$ python -q
>>> import numpy as np
>>> import numpy.linalg as la
>>> np.set_printoptions(suppress=True, linewidth=120)
>>> def rnd(a):
...     return np.round(a, 2) + 0
... 
>>> arr = np.load("dump.npy")
>>> arr
array([[1.  , 0.  , 0.  , 0.  ],
       [0.33, 0.67, 0.  , 0.  ],
       [0.  , 0.  , 0.5 , 0.5 ],
       [0.5 , 0.  , 0.  , 0.5 ]])
>>> evals, vecs = la.eig(arr)
>>> rnd(np.prod(evals))
np.float64(0.17)
>>> arr @ vecs[:, 0] - evals[0] * vecs[:, 0]
array([0., 0., 0., 0.])
>>> X = np.array([[2, 1, 3, 3], [-3, 0, 1, 0], [3, -3, -3, 0], [0, 1, 1, 3]])
>>> X[:, 2] = 3 * X[:, 1]
>>> X
array([[ 2,  1,  3,  3],
       [-3,  0,  0,  0],
       [ 3, -3, -9,  0],
       [ 0,  1,  3,  3]])
>>> # null space of dimension 1
>>> def softmax(z):
...     e = np.exp(z - z.max(axis=-1, keepdims=True))
...     return e / e.sum(axis=-1, keepdims=True)
... 
>>> rnd(softmax(X[0] + -3))
array([0.15, 0.05, 0.4 , 0.4 ])
>>> rnd(softmax(X).sum(axis=1))
array([1., 1., 1., 1.])
>>> S = X @ X.T / np.sqrt(4)
>>> rnd(softmax(S)[0] @ X)
array([1.76, 1.  , 3.  , 3.  ])
>>> rnd(softmax(S))
array([[0.88, 0.  , 0.  , 0.12],
       [0.  , 0.99, 0.  , 0.01],
       [0.  , 0.  , 1.  , 0.  ],
       [0.5 , 0.  , 0.  , 0.5 ]])
>>> rnd(softmax(S + np.triu(np.full(S.shape, -np.inf), 1)))
array([[1. , 0. , 0. , 0. ],
       [0. , 1. , 0. , 0. ],
       [0. , 0. , 1. , 0. ],
       [0.5, 0. , 0. , 0.5]])
>>> np.unravel_index(np.abs(X).argmax(), X.shape)
(np.int64(2), np.int64(2))
>>> X.mean(axis=0)
array([ 0.5 , -0.25, -0.75,  1.5 ])
>>> np.diff(X, axis=0)
array([[-5, -1, -3, -3],
       [ 6, -3, -9,  0],
       [-3,  4, 12,  3]])
>>> X.sum(axis=1)
array([ 9, -3, -9,  7])
>>> rnd(la.norm(X))
np.float64(12.25)
>>> la.matrix_rank(X)
np.int64(3)
>>> X[:, 4]
Traceback (most recent call last):
  File "<python-input-26>", line 1, in <module>
    X[:, 4]
    ~^^^^^^
IndexError: index 4 is out of bounds for axis 1 with size 4
>>> rank = la.matrix_rank(X)
>>> rank
np.int64(3)
>>> N = la.svd(X)[2][rank:].T
>>> rnd(N @ N.T)
array([[ 0. ,  0. ,  0. ,  0. ],
       [ 0. ,  0.9, -0.3,  0. ],
       [ 0. , -0.3,  0.1,  0. ],
       [ 0. ,  0. ,  0. ,  0. ]])
>>> np.allclose(X @ N, 0)
True
>>> [int(la.matrix_rank(np.delete(X, i, axis=0))) for i in range(4)]
[3, 3, 2, 3]
>>> x0 = np.array([1, 4, 5, 5])
>>> np.sign((X @ x0).round(6))
array([ 1, -1, -1,  1])
>>> X @ x0
array([ 36,  -3, -54,  34])
>>> X * x0
array([[  2,   4,  15,  15],
       [ -3,   0,   0,   0],
       [  3, -12, -45,   0],
       [  0,   4,  15,  15]])
